In [1]: import numpy as np

In [2]: np.set_printoptions(precision=2, suppress=True, linewidth=120)

In [3]: E = np.loadtxt("out4.csv", delimiter=",")

In [4]: E
Out[4]: 
array([[ 0.,  3.,  0.,  0.],
       [ 2.,  7.,  0.,  0.],
       [ 0.,  9.,  0.,  0.],
       [ 0.,  2.,  0.,  0.],
       [ 0.,  0.,  0.,  0.],
       [ 0.,  6.,  0.,  0.],
       [ 4.,  6.,  0.,  0.],
       [ 0.,  2.,  0.,  0.],
       [ 2., 10.,  0.,  0.],
       [ 2.,  4.,  0.,  0.]])

In [5]: np.linalg.matrix_rank(E, rtol=0.1)
Out[5]: np.int64(2)

In [6]: np.linalg.cond(E) > 100
Out[6]: np.True_

In [7]: [round(float(x), 2) for x in np.linalg.svd(E, compute_uv=False)[:3]]
Out[7]: [18.67, 3.8, 0.0]

In [8]: Uu, sigma, vt = np.linalg.svd(E)

In [9]: np.argmax(sigma[:-1] / (sigma[1:] + 1e-6)) + 1
Out[9]: np.int64(2)

In [10]: sigma
Out[10]: array([18.67,  3.8 ,  0.  ,  0.  ])

In [11]: out = Uu[:, :2] @ np.diag(sigma[:2]) @ vt[:2]

In [12]: np.linalg.matrix_rank(E, rtol=0.05)
Out[12]: np.int64(2)

In [13]: np.linalg.matrix_rank(out)
Out[13]: np.int64(2)

In [14]: out.round(2) + 0
Out[14]: 
array([[ 0.,  3.,  0.,  0.],
       [ 2.,  7.,  0.,  0.],
       [ 0.,  9.,  0.,  0.],
       [ 0.,  2.,  0.,  0.],
       [ 0.,  0.,  0.,  0.],
       [ 0.,  6.,  0.,  0.],
       [ 4.,  6.,  0.,  0.],
       [ 0.,  2.,  0.,  0.],
       [ 2., 10.,  0.,  0.],
       [ 2.,  4.,  0.,  0.]])

In [15]: M = np.array([[0.0, 5.0, 0.0, 0.0],
    ...:     [5.0, -1.0, 5.0, 0.0],
    ...:     [0.0, 5.0, -2.0, 5.0],
    ...:     [0.0, 0.0, 5.0, 1.0]])

In [16]: evals, vecs = np.linalg.eigh(M)

In [17]: np.round(vecs.T @ M @ vecs, 2) + 0
Out[17]: 
array([[-9.12,  0.  ,  0.  ,  0.  ],
       [ 0.  , -3.26,  0.  ,  0.  ],
       [ 0.  ,  0.  ,  3.14,  0.  ],
       [ 0.  ,  0.  ,  0.  ,  7.24]])

In [18]: np.unique(evals.round(6) + 0, return_counts=True)[1]
Out[18]: array([1, 1, 1, 1])

In [19]: evals
Out[19]: array([-9.12, -3.26,  3.14,  7.24])

In [20]: np.linalg.eigvalsh(M @ M)
Out[20]: array([ 9.86, 10.61, 52.37, 83.16])

In [21]: np.abs(vecs[:, -1]).round(6).argmax()
Out[21]: np.int64(1)

In [22]: np.linalg.eigvalsh(M + -1 * np.eye(4))
Out[22]: array([-10.12,  -4.26,   2.14,   6.24])

In [23]: np.round(vecs.T @ vecs, 2) + 0
Out[23]: 
array([[1., 0., 0., 0.],
       [0., 1., 0., 0.],
       [0., 0., 1., 0.],
       [0., 0., 0., 1.]])
